$ ipython --no-banner

In [1]: import numpy as np

In [2]: np.set_printoptions(precision=2, suppress=True, linewidth=140)

In [3]: rd = lambda a: np.round(a, 2) + 0

In [4]: X = np.load("out11.npy")

In [5]: X
Out[5]: 
array([[1.  , 0.7 , 0.49, 0.34],
       [0.7 , 1.  , 0.7 , 0.49],
       [0.49, 0.7 , 1.  , 0.7 ],
       [0.34, 0.49, 0.7 , 1.  ]])

In [6]: vals, evecs = np.linalg.eig(X)

In [7]: rd(np.prod(vals))
Out[7]: np.float64(0.13)

In [8]: rd(np.sort(np.linalg.eigvals(np.linalg.inv(X))))
Out[8]: array([0.37, 1.32, 3.16, 4.92])

In [9]: gram = X.T @ X

In [10]: rd(np.trace(gram)), rd((X ** 2).sum())
Out[10]: (np.float64(8.13), np.float64(8.13))

In [11]: np.linalg.matrix_rank(gram)
Out[11]: np.int64(4)

In [12]: print(rd(gram))
[[1.85 1.91 1.71 1.37]
 [1.91 2.22 2.09 1.71]
 [1.71 2.09 2.22 1.91]
 [1.37 1.71 1.91 1.85]]

In [13]: Y = np.array([[2, 2], [2, 2]])

In [14]: cent = np.kron(Y, X)

In [15]: cent.shape
Out[15]: (8, 8)

In [16]: cent
Out[16]: 
array([[2.  , 1.4 , 0.98, 0.68, 2.  , 1.4 , 0.98, 0.68],
       [1.4 , 2.  , 1.4 , 0.98, 1.4 , 2.  , 1.4 , 0.98],
       [0.98, 1.4 , 2.  , 1.4 , 0.98, 1.4 , 2.  , 1.4 ],
       [0.68, 0.98, 1.4 , 2.  , 0.68, 0.98, 1.4 , 2.  ],
       [2.  , 1.4 , 0.98, 0.68, 2.  , 1.4 , 0.98, 0.68],
       [1.4 , 2.  , 1.4 , 0.98, 1.4 , 2.  , 1.4 , 0.98],
       [0.98, 1.4 , 2.  , 1.4 , 0.98, 1.4 , 2.  , 1.4 ],
       [0.68, 0.98, 1.4 , 2.  , 0.68, 0.98, 1.4 , 2.  ]])

In [17]: rng = np.random.default_rng(7529)

In [18]: Y = X + rng.integers(-2, 3, (4, 1)) @ rng.integers(-2, 3, (1, 4))

In [19]: rd(Y)
Out[19]: 
array([[-1.  ,  2.7 ,  2.49,  0.34],
       [-0.3 ,  2.  ,  1.7 ,  0.49],
       [ 1.49, -0.3 ,  0.  ,  0.7 ],
       [ 1.34, -0.51, -0.3 ,  1.  ]])

In [20]: rd(np.linalg.svd(Y - X, compute_uv=False))
Out[20]: array([4.58, 0.  , 0.  , 0.  ])

In [21]: vals, evecs = np.linalg.eig(Y)

In [22]: print(rd(np.sort(np.linalg.eigvals(np.linalg.inv(Y)))))
[-0.66  0.35  2.12  5.31]

In [23]: rd(np.sort(np.linalg.eigvals(Y.T)))
Out[23]: array([-1.52,  0.19,  0.47,  2.86])

In [24]: Y = np.array([[3, -1, -1, 0, -2, 1],
    ...:     [0, 2, -1, 1, 0, -3],
    ...:     [1, 1, 2, -1, -3, 1],
    ...:     [2, 1, -1, 3, -2, -3],
    ...:     [-1, 3, -2, -3, 1, 2],
    ...:     [0, -2, -2, -3, 0, -1]])

In [25]: data = Y - Y.T

In [26]: data
Out[26]: 
array([[ 0, -1, -2, -2, -1,  1],
       [ 1,  0, -2,  0, -3, -1],
       [ 2,  2,  0,  0, -1,  3],
       [ 2,  0,  0,  0,  1,  0],
       [ 1,  3,  1, -1,  0,  2],
       [-1,  1, -3,  0, -2,  0]])

In [27]: Y = data / np.linalg.norm(data, axis=1, keepdims=True)

In [28]: gram = Y @ Y.T

In [29]: rd(gram[4])
Out[29]: array([-0.08, -0.19,  0.82,  0.22,  1.  , -0.06])

In [30]: rd(np.degrees(np.arccos(np.clip(gram[4, 3], -1, 1))))
Out[30]: np.float64(77.08)

In [31]: rd(gram)
Out[31]: 
array([[ 1.  ,  0.47,  0.14, -0.13, -0.08,  0.54],
       [ 0.47,  1.  ,  0.12, -0.12, -0.19,  0.73],
       [ 0.14,  0.12,  1.  ,  0.32,  0.82,  0.12],
       [-0.13, -0.12,  0.32,  1.  ,  0.22, -0.46],
       [-0.08, -0.19,  0.82,  0.22,  1.  , -0.06],
       [ 0.54,  0.73,  0.12, -0.46, -0.06,  1.  ]])

In [32]: print(np.argwhere(np.triu(np.abs(gram) > 0.95, 1)))
[]

In [33]: idx = rng.permutation(6)

In [34]: Y = data[:, idx] * rng.choice([-1, 1], 6)

In [35]: Y
Out[35]: 
array([[-1, -1, -1,  0, -2,  2],
       [ 1,  0, -3,  1,  0,  2],
       [-3,  2, -1,  2,  0,  0],
       [ 0,  0,  1,  2,  0,  0],
       [-2,  3,  0,  1, -1, -1],
       [ 0,  1, -2, -1,  0,  3]])

In [36]: Uu, _, VT = np.linalg.svd(data.T @ Y)

In [37]: print(rd(Uu @ VT))
[[ 0.  0.  0.  1.  0.  0.]
 [ 0.  1.  0.  0.  0.  0.]
 [ 0.  0.  0.  0.  0. -1.]
 [ 0.  0.  0.  0.  1.  0.]
 [ 0.  0.  1.  0.  0.  0.]
 [-1.  0.  0.  0.  0.  0.]]

In [38]: idx
Out[38]: array([5, 1, 4, 0, 3, 2])

In [39]: print(rd(np.linalg.lstsq(data, Y)[0]))
[[ 0.  0.  0.  1.  0.  0.]
 [ 0.  1.  0.  0.  0.  0.]
 [ 0.  0.  0.  0.  0. -1.]
 [ 0.  0.  0.  0.  1.  0.]
 [ 0.  0.  1.  0.  0.  0.]
 [-1.  0.  0.  0.  0.  0.]]

In [40]: x = np.array([-2, 0, -1, 1, -2, 1])

In [41]: print(rd(np.linalg.eigvals(data).real))
[0. 0. 0. 0. 0. 0.]

In [42]: print(rd(np.linalg.svd(data, compute_uv=False)))
[5.62 5.62 2.6  2.6  1.3  1.3 ]

In [43]: O = np.linalg.solve(np.eye(6) - data, np.eye(6) + data)

In [44]: rd(np.linalg.det(O))
Out[44]: np.float64(1.0)

In [45]: rd(O @ O.T)
Out[45]: 
array([[1., 0., 0., 0., 0., 0.],
       [0., 1., 0., 0., 0., 0.],
       [0., 0., 1., 0., 0., 0.],
       [0., 0., 0., 1., 0., 0.],
       [0., 0., 0., 0., 1., 0.],
       [0., 0., 0., 0., 0., 1.]])

In [46]: rd(np.abs(np.linalg.eigvals(data)).max())
Out[46]: np.float64(5.62)

In [47]: np.linalg.matrix_power(data, 2)
Out[47]: 
array([[-11,  -6,  -2,   1,   1,  -7],
       [ -6, -15,  -2,   1,   3, -11],
       [ -2,  -2, -18,  -3, -14,  -2],
       [  1,   1,  -3,  -5,  -2,   4],
       [  1,   3, -14,  -2, -16,   1],
       [ -7, -11,  -2,   4,   1, -15]])

In [48]: (data - data.T) / 2
Out[48]: 
array([[ 0., -1., -2., -2., -1.,  1.],
       [ 1.,  0., -2.,  0., -3., -1.],
       [ 2.,  2.,  0.,  0., -1.,  3.],
       [ 2.,  0.,  0.,  0.,  1.,  0.],
       [ 1.,  3.,  1., -1.,  0.,  2.],
       [-1.,  1., -3.,  0., -2.,  0.]])

In [49]: E = np.load("test17.npy")

In [50]: print(E)
[[ -7.  -4.  -1.   4.]
 [-20. -11.   6.   8.]
 [-28. -14.   2.  14.]
 [-24. -14.   4.  11.]]

In [51]: E.sum(axis=0)
Out[51]: array([-79., -43.,  11.,  37.])

In [52]: E.sum(axis=1)
Out[52]: array([ -8., -17., -26., -23.])

In [53]: rd(np.linalg.norm(E))
Out[53]: np.float64(52.84)

In [54]: print(np.abs(E).max())
28.0

In [55]: E @ E
Out[55]: 
array([[ 61.,  30.,  -3., -30.],
       [  0.,   5.,  -2.,   4.],
       [ 84.,  42.,   4., -42.],
       [ 72.,  40.,  -8., -31.]])

In [56]: print((E + E.T) / 2)
[[ -7.  -12.  -14.5 -10. ]
 [-12.  -11.   -4.   -3. ]
 [-14.5  -4.    2.    9. ]
 [-10.   -3.    9.   11. ]]

In [57]: np.allclose(E, E.T)
Out[57]: False

In [58]: rd(np.abs(np.linalg.eigvals(E)).max())
Out[58]: np.float64(5.0)

In [59]: (E - E.T) / 2
Out[59]: 
array([[  0. ,   8. ,  13.5,  14. ],
       [ -8. ,   0. ,  10. ,  11. ],
       [-13.5, -10. ,   0. ,   5. ],
       [-14. , -11. ,  -5. ,   0. ]])

In [60]: print(rd(np.linalg.matrix_power(E, 2)))
[[ 61.  30.  -3. -30.]
 [  0.   5.  -2.   4.]
 [ 84.  42.   4. -42.]
 [ 72.  40.  -8. -31.]]

In [61]: def softmax(z):
    ...:     e = np.exp(z - z.max(axis=-1, keepdims=True))
    ...:     return e / e.sum(axis=-1, keepdims=True)
    ...: 

In [62]: print(softmax(E).sum(axis=1))
[1. 1. 1. 1.]

In [63]: rd(softmax(E[0] + 4))
Out[63]: array([0.  , 0.  , 0.01, 0.99])

In [64]: scores = E @ E.T / np.sqrt(4)

In [65]: rd(softmax(scores + np.triu(np.full(scores.shape, -np.inf), 1)))
Out[65]: 
array([[1., 0., 0., 0.],
       [0., 1., 0., 0.],
       [0., 0., 1., 0.],
       [0., 0., 1., 0.]])

In [66]: rd(softmax(scores)[0] @ E)
Out[66]: array([-28., -14.,   2.,  14.])

In [67]: idx = rng.permutation(4)

In [68]: idx
Out[68]: array([3, 1, 0, 2])

In [69]: Y = E[idx][:, idx]

In [70]: rd(np.sort(np.abs(np.linalg.eigvals(Y))))
Out[70]: array([1., 2., 3., 5.])

In [71]: Y = E / np.linalg.norm(E, axis=1, keepdims=True)

In [72]: gram = Y @ Y.T

In [73]: rd(np.linalg.norm(Y, axis=1))
Out[73]: array([1., 1., 1., 1.])

In [74]: K = np.load("layer12.npy")

In [75]: K
Out[75]: 
array([[ 7,  7,  7, -8, -9],
       [-3,  5, -8,  1,  3],
       [-1,  2,  0,  9,  7],
       [ 0, -4, -3,  8,  2],
       [ 8, -5,  1, -8,  4]])

In [76]: u = np.array([0, 3])

In [77]: print(np.array([np.convolve(row, u, "same") for row in K]))
[[  0  21  21  21 -24]
 [  0  -9  15 -24   3]
 [  0  -3   6   0  27]
 [  0   0 -12  -9  24]
 [  0  24 -15   3 -24]]

In [78]: np.polyval(u, K[0])
Out[78]: array([3, 3, 3, 3, 3])

In [79]: x = np.array([1, -2, 2, 0, 0])

In [80]: y = K @ x

In [81]: y
Out[81]: array([  7, -29,  -5,   2,  20])

In [82]: rd(np.linalg.solve(K, K[:, 3]))
Out[82]: array([0., 0., 0., 1., 0.])

In [83]: rd(np.linalg.solve(K, 2 * y))
Out[83]: array([ 2., -4.,  4.,  0.,  0.])
